>>> import numpy as np
>>> np.set_printoptions(precision=1, suppress=True, linewidth=100, legacy="1.25")
>>> def rnd(a):
...     return np.round(a, 1) + 0
... 
>>> A = np.diag(np.array([1, 1]))
>>> A
array([[1, 0],
       [0, 1]])
>>> x0 = np.ones(2)
>>> for _ in range(6):
...     x0 = A @ x0
...     x0 /= np.linalg.norm(x0)
...     print(round(x0 @ A @ x0, 1))
... 
1.0
1.0
1.0
1.0
1.0
1.0
>>> rnd(x0)
array([0.7, 0.7])
>>> rnd(np.linalg.eigvalsh(A)[-1])
1.0
>>> f = np.array([2, 3])
>>> out = A + np.outer(f, np.eye(2)[1])
>>> np.linalg.matrix_rank(np.linalg.inv(out) - np.linalg.inv(A), tol=1e-8)
1
>>> x0 = np.array([4, 1])
>>> A @ A @ x0
array([4, 1])
>>> np.trace(A)
2
>>> np.eye(2) - A
array([[0., 0.],
       [0., 0.]])
>>> f = np.array([-5, -1])
>>> np.convolve(A[0], f)
array([-5, -1,  0])
>>> out = np.array([[-1, 5, -2, -4, -3],
...     [-5, -4, 3, 1, -4],
...     [3, -2, 1, 2, 4],
...     [1, 1, -1, -5, 3],
...     [-2, 5, -3, -4, 0]])
>>> out[-1] = out[0]
>>> M = out + 0.3 * np.eye(5)
>>> M
array([[-0.7,  5. , -2. , -4. , -3. ],
       [-5. , -3.7,  3. ,  1. , -4. ],
       [ 3. , -2. ,  1.3,  2. ,  4. ],
       [ 1. ,  1. , -1. , -4.7,  3. ],
       [-1. ,  5. , -2. , -4. , -2.7]])
>>> out = np.array([[9, -9, -4], [7, 7, -1], [-9, 8, 8], [3, 5, 8], [1, 7, 9]])
>>> np.vstack([M, out.T]).shape
(8, 5)
>>> np.linalg.matrix_rank(np.vstack([M, out.T]))
5
>>> rnd(np.einsum("ij->j", M))
array([-2.7,  5.3, -0.7, -9.7, -2.7])
>>> np.linalg.matrix_rank(M @ out)
3
>>> rnd(np.sort(np.abs(np.linalg.eigvals(A)))[::-1])
array([1., 1.])
>>> A.sum(axis=1)
array([1, 1])
>>> pr = np.eye(2)[1]
>>> for _ in range(4):
...     pr = pr @ A
...     print(pr.round(1))
... 
[0. 1.]
[0. 1.]
[0. 1.]
[0. 1.]
>>> rng = np.random.default_rng(153803)
>>> z = rng.permutation(5)
>>> out = M[:, z] * rng.choice([-1, 1], 5)
>>> out
array([[ 2. ,  0.7, -4. , -5. , -3. ],
       [-3. ,  5. ,  1. ,  3.7, -4. ],
       [-1.3, -3. ,  2. ,  2. ,  4. ],
       [ 1. , -1. , -4.7, -1. ,  3. ],
       [ 2. ,  1. , -4. , -5. , -2.7]])
>>> Uu, _, Vt = np.linalg.svd(M.T @ out)
>>> z
array([2, 0, 3, 1, 4])
>>> rnd(np.linalg.lstsq(M, out)[0])
array([[ 0., -1.,  0.,  0.,  0.],
       [ 0.,  0.,  0., -1.,  0.],
       [-1.,  0.,  0.,  0.,  0.],
       [ 0.,  0.,  1.,  0.,  0.],
       [ 0.,  0.,  0.,  0.,  1.]])
>>> z = rng.permutation(5)
>>> z
array([4, 1, 3, 2, 0])
>>> out = M[z][:, z]
>>> out
array([[-2.7,  5. , -4. , -2. , -1. ],
       [-4. , -3.7,  1. ,  3. , -5. ],
       [ 3. ,  1. , -4.7, -1. ,  1. ],
       [ 4. , -2. ,  2. ,  1.3,  3. ],
       [-3. ,  5. , -4. , -2. , -0.7]])
>>> rnd(np.sort(np.abs(np.linalg.eigvals(out))))
array([0.3, 1. , 3.6, 9.8, 9.8])
>>> np.trace(out)
-10.5
>>> rnd(np.abs(np.linalg.eigvals(M)).max())
9.8
>>> np.trace(M)
-10.5
>>> rnd(np.sort(np.abs(np.linalg.eigvals(M))))
array([0.3, 1. , 3.6, 9.8, 9.8])
>>> (M - M.T) / 2
array([[ 0. ,  5. , -2.5, -2.5, -1. ],
       [-5. ,  0. ,  2.5,  0. , -4.5],
       [ 2.5, -2.5,  0. ,  1.5,  3. ],
       [ 2.5,  0. , -1.5,  0. ,  3.5],
       [ 1. ,  4.5, -3. , -3.5,  0. ]])
>>> rnd(np.linalg.det(M))
-100.2
>>> np.allclose(M, M.T)
False
>>> data = np.load("m.npy")
>>> data
array([[-7,  0,  0,  0,  0],
       [-3,  3,  0,  0,  0],
       [ 0,  0,  0,  0,  0],
       [ 0,  0,  0,  0,  0],
       [ 0,  0,  2,  0,  3]])
>>> rnd(np.sort(np.linalg.eigvals(data)))
array([-7.,  0.,  0.,  3.,  3.])
>>> np.linalg.matrix_rank(data - data[0, 0] * np.eye(5))
4
>>> np.prod(np.diag(data)), rnd(np.linalg.det(data))
(0, 0.0)
>>> data @ data
array([[49,  0,  0,  0,  0],
       [12,  9,  0,  0,  0],
       [ 0,  0,  0,  0,  0],
       [ 0,  0,  0,  0,  0],
       [ 0,  0,  6,  0,  9]])
